% ipython --no-banner

In [1]: import numpy as np

In [2]: np.set_printoptions(precision=2, suppress=True, linewidth=100, legacy="1.25")

In [3]: rd = lambda a: np.round(a, 2) + 0

In [4]: ang = np.deg2rad(90)

In [5]: feats = np.eye(4)

In [6]: feats[np.ix_([3, 0], [3, 0])] = [[np.cos(ang), -np.sin(ang)], [np.sin(ang), np.cos(ang)]]

In [7]: rd(feats)
Out[7]: 
array([[ 0.,  0.,  0.,  1.],
       [ 0.,  1.,  0.,  0.],
       [ 0.,  0.,  1.,  0.],
       [-1.,  0.,  0.,  0.]])

In [8]: J = np.loadtxt("x.csv", delimiter=",")

In [9]: J
Out[9]: 
array([[39.,  6.,  0.],
       [ 3., 29.,  9.],
       [ 1.,  5., 28.]])

In [10]: rd(np.linalg.det(J))
Out[10]: 29463.0

In [11]: rd(np.sort(np.abs(np.linalg.eigvals(J))))
Out[11]: array([21.51, 33.06, 41.43])

In [12]: left, s, VT = np.linalg.svd(J, full_matrices=False)

In [13]: np.allclose(left * s @ VT, J)
Out[13]: True

In [14]: rd(left.T @ J @ VT.T)
Out[14]: 
array([[41.57,  0.  ,  0.  ],
       [ 0.  , 33.51,  0.  ],
       [ 0.  ,  0.  , 21.15]])

In [15]: left.shape, s.shape, VT.shape
Out[15]: ((3, 3), (3,), (3, 3))

In [16]: rd(s)
Out[16]: array([41.57, 33.51, 21.15])

In [17]: w, vecs = np.linalg.eig(J)

In [18]: print(rd(w))
[41.43 33.06 21.51]

In [19]: rd(np.sort(np.linalg.eigvals(np.linalg.inv(J))))
Out[19]: array([0.02, 0.03, 0.05])

In [20]: rd(np.prod(w))
Out[20]: 29463.0

In [21]: rd(J @ vecs[:, 0] - w[0] * vecs[:, 0])
Out[21]: array([0., 0., 0.])

In [22]: X = np.array([[-2, 0, 0, 0], [2, 0, 0, 0], [0, 0, 0, 0]])

In [23]: X
Out[23]: 
array([[-2,  0,  0,  0],
       [ 2,  0,  0,  0],
       [ 0,  0,  0,  0]])

In [24]: A2 = np.array([[3, 4], [2, 3], [4, 2], [4, 1]])

In [25]: X @ A2
Out[25]: 
array([[-6, -8],
       [ 6,  8],
       [ 0,  0]])

In [26]: np.einsum("ij,ij->i", X, X)
Out[26]: array([4, 4, 0])

In [27]: print(np.einsum("ik,kj->ji", X, A2))
[[-6  6  0]
 [-8  8  0]]

In [28]: print(np.linalg.matrix_rank(np.vstack([X, A2.T])))
3

In [29]: print(X.T @ X)
[[8 0 0 0]
 [0 0 0 0]
 [0 0 0 0]
 [0 0 0 0]]

In [30]: rd(np.linalg.norm(X, axis=0))
Out[30]: array([2.83, 0.  , 0.  , 0.  ])

In [31]: np.linalg.lstsq(X[:-1].T, X[-1])[2]
Out[31]: 1

In [32]: rd(X @ np.linalg.pinv(X) @ X)
Out[32]: 
array([[-2.,  0.,  0.,  0.],
       [ 2.,  0.,  0.,  0.],
       [ 0.,  0.,  0.,  0.]])

In [33]: np.unique(X.round(6), axis=0).shape
Out[33]: (3, 4)

In [34]: F = np.load("a.npy")

In [35]: F
Out[35]: 
array([[16,  1, -3,  0],
       [ 3, 22, -1,  2],
       [-2,  2,  1,  4],
       [-1, -3, -2, 18]])

In [36]: hat = np.triu(np.array([[3, 0, -5, 3], [4, 5, -3, 1], [3, 1, -2, -3], [5, 4, 2, 1]]), 1) + np.eye(4)

In [37]: A2 = hat @ F @ np.linalg.inv(hat)

In [38]: print(rd(np.linalg.det(A2)))
7240.0

In [39]: rd(np.poly(A2))
Out[39]: array([    1.,   -57.,  1099., -7547.,  7240.])

In [40]: rank = np.linalg.matrix_rank(X)

In [41]: rank
Out[41]: 1

In [42]: ns = np.linalg.svd(X)[2][rank:].T

In [43]: [int(np.linalg.matrix_rank(X[:i])) for i in range(1, len(X) + 1)]
Out[43]: [1, 1, 1]

In [44]: [int(np.linalg.matrix_rank(X[:, :j + 1])) for j in range(4)]
Out[44]: [1, 1, 1, 1]

In [45]: (F + F.T) / 2
Out[45]: 
array([[16. ,  2. , -2.5, -0.5],
       [ 2. , 22. ,  0.5, -0.5],
       [-2.5,  0.5,  1. ,  1. ],
       [-0.5, -0.5,  1. , 18. ]])

In [46]: np.linalg.matrix_power(F, 4)
Out[46]: 
array([[  75927,   23394,  -14456,   -7478],
       [  83004,  222437,  -25496,   55944],
       [  -7856,    4208,   -2039,   27312],
       [ -35651, -100897,   -3296,   84430]])

In [47]: np.trace(F)
Out[47]: 57

In [48]: rd(np.abs(np.linalg.eigvals(F)).max())
Out[48]: 20.93

In [49]: rd(np.linalg.det(F))
Out[49]: 7240.0

In [50]: rng = np.random.default_rng(278)

In [51]: lab = rng.permutation(4)

In [52]: A2 = F[:, lab] * rng.choice([-1, 1], 4)

In [53]: print(A2)
[[  0  16   3   1]
 [ -2   3   1  22]
 [ -4  -2  -1   2]
 [-18  -1   2  -3]]

In [54]: left, _, VT = np.linalg.svd(F.T @ A2)

In [55]: rd(np.linalg.lstsq(F, A2)[0])
Out[55]: 
array([[ 0.,  1.,  0.,  0.],
       [ 0.,  0.,  0.,  1.],
       [ 0.,  0., -1.,  0.],
       [-1.,  0.,  0.,  0.]])
